% ipython --no-banner

In [1]: import numpy as np

In [2]: from numpy import linalg as LA

In [3]: np.set_printoptions(precision=3, suppress=True, linewidth=160, legacy="1.25")

In [4]: def rnd(a):
   ...:     return np.round(a, 3) + 0
   ...: 

In [5]: A = np.load("run14.npy")

In [6]: A
Out[6]: 
array([[ 1,  1, -1, -1,  1,  1, -1, -1],
       [ 1,  1,  1,  1, -1, -1, -1, -1],
       [ 1, -1, -1,  1,  1, -1, -1,  1]])

In [7]: W = np.array([[5, 2], [0, 8], [8, 5], [9, 1], [4, 7], [8, 4], [9, 6], [4, 9]])

In [8]: beta = np.array([1, 1])

In [9]: H = np.maximum(A @ W + beta, 0)

In [10]: H
Out[10]: 
array([[0, 1],
       [0, 0],
       [0, 0]])

In [11]: cent = np.array([[-1, -3, 3], [-3, -3, 0]])

In [12]: W @ cent
Out[12]: 
array([[-11, -21,  15],
       [-24, -24,   0],
       [-23, -39,  24],
       [-12, -30,  27],
       [-25, -33,  12],
       [-20, -36,  24],
       [-27, -45,  27],
       [-31, -39,  12]])

In [13]: (H @ cent).round(6).argmax(axis=1)
Out[13]: array([2, 0, 0])

In [14]: arr = np.loadtxt("a.csv", delimiter=",")

In [15]: print(arr)
[[-9.  5.  3.]
 [ 6.  1. -2.]
 [ 3. -3. -1.]
 [-9. -1.  3.]]

In [16]: r = LA.matrix_rank(arr)

In [17]: r
Out[17]: 2

In [18]: N = LA.svd(arr)[2][r:].T

In [19]: [int(LA.matrix_rank(arr[:, :j + 1])) for j in range(3)]
Out[19]: [1, 2, 2]

In [20]: print(LA.matrix_rank(arr.T @ arr), LA.matrix_rank(arr @ arr.T))
2 2

In [21]: Uu, sigma, Vt = LA.svd(arr)

In [22]: vecs = Vt[:(sigma > 1e-8).sum()]

In [23]: rng = np.random.default_rng(55274)

In [24]: vec = arr[1] + 3 * arr[3] + rng.integers(2) * np.eye(3)[0]

In [25]: print(vec)
[-20.  -2.   7.]

In [26]: rnd(np.diag(vecs.T @ vecs))
Out[26]: array([0.9, 1. , 0.1])

In [27]: np.allclose(vecs.T @ vecs @ vec, vec)
Out[27]: False
